$ ipython --no-banner

In [1]: import numpy as np

In [2]: np.set_printoptions(precision=2, suppress=True, linewidth=140, sign=" ")

In [3]: E = np.array([[0.3, -0.2, 2.4],
   ...:     [0.4, 0.5, 0.5],
   ...:     [-0.7, 0.4, 0.6],
   ...:     [0.0, 0.7, 1.2],
   ...:     [0.8, 0.9, 0.8],
   ...:     [-0.1, -2.0, 1.2],
   ...:     [1.3, 1.8, 1.3],
   ...:     [0.2, -1.2, 0.2],
   ...:     [1.5, 1.3, -1.6],
   ...:     [-0.8, 1.4, 0.0],
   ...:     [0.6, -0.4, -1.0],
   ...:     [0.1, -0.6, -1.3],
   ...:     [-1.1, 1.9, 0.2],
   ...:     [-1.5, -0.7, -0.8],
   ...:     [0.1, -1.5, 1.3],
   ...:     [0.0, -0.8, -0.2],
   ...:     [0.5, 0.0, 0.1],
   ...:     [0.8, 1.2, -0.9],
   ...:     [-0.4, 1.0, 0.0],
   ...:     [-0.2, 0.0, 0.7],
   ...:     [0.2, 0.6, 2.1],
   ...:     [2.1, -2.0, -0.3]])

In [4]: rng = np.random.default_rng(590)

In [5]: E[:, 2] = -1 * E[:, 1] + 0.05 * rng.normal(size=22)

In [6]: E
Out[6]: 
array([[ 0.3 , -0.2 ,  0.13],
       [ 0.4 ,  0.5 , -0.49],
       [-0.7 ,  0.4 , -0.32],
       [ 0.  ,  0.7 , -0.58],
       [ 0.8 ,  0.9 , -0.89],
       [-0.1 , -2.  ,  2.04],
       [ 1.3 ,  1.8 , -1.85],
       [ 0.2 , -1.2 ,  1.14],
       [ 1.5 ,  1.3 , -1.29],
       [-0.8 ,  1.4 , -1.42],
       [ 0.6 , -0.4 ,  0.31],
       [ 0.1 , -0.6 ,  0.61],
       [-1.1 ,  1.9 , -1.83],
       [-1.5 , -0.7 ,  0.76],
       [ 0.1 , -1.5 ,  1.49],
       [ 0.  , -0.8 ,  0.75],
       [ 0.5 ,  0.  ,  0.05],
       [ 0.8 ,  1.2 , -1.2 ],
       [-0.4 ,  1.  , -1.02],
       [-0.2 ,  0.  ,  0.04],
       [ 0.2 ,  0.6 , -0.59],
       [ 2.1 , -2.  ,  2.01]])

In [7]: Xs = (E - E.mean(axis=0)) / E.std(axis=0)

In [8]: np.argwhere(np.abs(Xs) > 2)
Out[8]: 
array([[ 13,   0],
       [ 21,   0]])

In [9]: coef = np.linalg.lstsq(np.delete(Xs, 2, axis=1), Xs[:, 2])[0]

In [10]: round(1 - np.var(Xs[:, 2] - np.delete(Xs, 2, axis=1) @ coef), 2)
Out[10]: np.float64(1.0)

In [11]: basis = E[[14, 12]].astype(float)

In [12]: for _ in range(6):
    ...:     idx = np.linalg.norm(E[:, None] - basis, axis=-1).argmin(axis=1)
    ...:     basis = np.array([E[idx == j].mean(axis=0) for j in range(2)])
    ...: 

In [13]: idx
Out[13]: array([ 0,  1,  1,  1,  1,  0,  1,  0,  1,  1,  0,  0,  1,  0,  0,  0,  0,  1,  1,  0,  1,  0])

In [14]: basis[1] - basis[0]
Out[14]: array([-0.01,  1.92, -1.89])

In [15]: np.abs(basis[1] - basis[0]).argmax()
Out[15]: np.int64(1)

In [16]: gram = np.cov(E, rowvar=False)

In [17]: np.argsort(-E.std(axis=0).round(6), kind="stable")
Out[17]: array([ 1,  2,  0])

In [18]: np.polyfit(E[:, 0], E[:, 2], 1)
Out[18]: array([ 0.1 , -0.12])

In [19]: E.std(axis=0)
Out[19]: array([ 0.82,  1.13,  1.13])

In [20]: gram.shape
Out[20]: (3, 3)
